$ python3 -q
>>> import numpy as np
>>> np.set_printoptions(precision=2, suppress=True, linewidth=160, legacy="1.25")
>>> def rd(a):
...     return np.round(a, 2) + 0
... 
>>> J = np.load("m.npy")
>>> J
array([[ 0,  0,  0,  0],
       [ 1, -1, -2, -1],
       [ 0,  0,  0,  0],
       [-3,  3, -2,  0],
       [-3,  3, -2,  0],
       [-2,  6,  1,  2],
       [ 0,  0,  0,  0],
       [-2,  6,  1,  2],
       [ 0,  0,  0,  0],
       [ 1,  3,  3,  2],
       [ 1,  3,  3,  2],
       [ 0,  0,  0,  0],
       [ 1, -1, -2, -1],
       [-3,  3, -2,  0],
       [ 1,  3,  3,  2],
       [ 0,  0,  2,  2],
       [ 0,  0,  0,  0],
       [ 0,  0,  0,  0],
       [ 0,  0,  0,  0],
       [ 1, -1,  0,  1],
       [ 0,  0,  0,  0],
       [ 0,  0,  0,  0],
       [-2,  6,  1,  2],
       [ 0,  0,  0,  0],
       [ 0,  0,  0,  0],
       [ 0,  0,  0,  0],
       [ 0,  0,  0,  0],
       [ 0,  0,  2,  2],
       [ 1,  3,  3,  2],
       [ 1,  3,  3,  2]])
>>> # rows 0 and 2 are equal
>>> x0 = np.array([3, 4, 0, 3])
>>> np.sign((J @ x0).round(6))
array([ 0, -1,  0,  1,  1,  1,  0,  1,  0,  1,  1,  0, -1,  1,  1,  1,  0,  0,  0,  1,  0,  0,  1,  0,  0,  0,  0,  1,  1,  1])
>>> lab = J[:, 2] > np.median(J[:, 2])
>>> f = J[lab].mean(axis=0) - J[~lab].mean(axis=0)
>>> (((J - J.mean(axis=0)) @ f > 0) == lab).mean()
1.0
>>> lab.astype(int)
array([0, 0, 0, 0, 0, 1, 0, 1, 0, 1, 1, 0, 0, 0, 1, 1, 0, 0, 0, 0, 0, 0, 1, 0, 0, 0, 0, 1, 1, 1])
>>> np.argsort(-np.abs(f).round(6), kind="stable")
array([1, 2, 3, 0])
>>> rd(f)
array([0.2 , 3.  , 2.7 , 2.05])
>>> A = np.load("mat.npy")
>>> A
array([[ 0.,  2., -1.,  0.],
       [-1.,  3.,  0., -1.],
       [ 0.,  0.,  3., -2.],
       [ 0.,  0.,  1.,  0.]])
>>> O, evecs = np.linalg.qr(A[:, :1])[0], np.linalg.qr(A[:, 1:])[0]
>>> sv = np.linalg.svd(O.T @ evecs, compute_uv=False)
>>> rd(np.degrees(np.arccos(sv.clip(0, 1))))
array([32.31])
>>> rd(np.linalg.norm(O @ O.T - evecs @ evecs.T, 2))
1.0
>>> f = np.array([-9, -1, -8, -8])
>>> other = A + np.outer(f, np.eye(4)[1])
>>> rd(np.linalg.det(other) / np.linalg.det(A)), rd(1 + np.linalg.solve(A, f)[1])
(-7.5, -7.5)
>>> other = np.array([[-1, -2, -1, -1, 4],
...     [4, -2, -1, -5, 3],
...     [-3, 3, -1, -3, 3],
...     [-5, -1, -1, -3, 2],
...     [1, 2, 2, -2, 0]])
>>> cent = np.array([[1]])
>>> arr = np.block([[other, np.array([[0], [0], [1], [0], [3]])], [np.zeros((1, 5)), cent]])
>>> arr
array([[-1., -2., -1., -1.,  4.,  0.],
       [ 4., -2., -1., -5.,  3.,  0.],
       [-3.,  3., -1., -3.,  3.,  1.],
       [-5., -1., -1., -3.,  2.,  0.],
       [ 1.,  2.,  2., -2.,  0.,  3.],
       [ 0.,  0.,  0.,  0.,  0.,  1.]])
>>> other = np.linalg.inv(arr)
>>> np.allclose(other, arr.T)
False
>>> rd(np.linalg.cond(arr))
15.45
>>> rd(arr @ other)
array([[1., 0., 0., 0., 0., 0.],
       [0., 1., 0., 0., 0., 0.],
       [0., 0., 1., 0., 0., 0.],
       [0., 0., 0., 1., 0., 0.],
       [0., 0., 0., 0., 1., 0.],
       [0., 0., 0., 0., 0., 1.]])
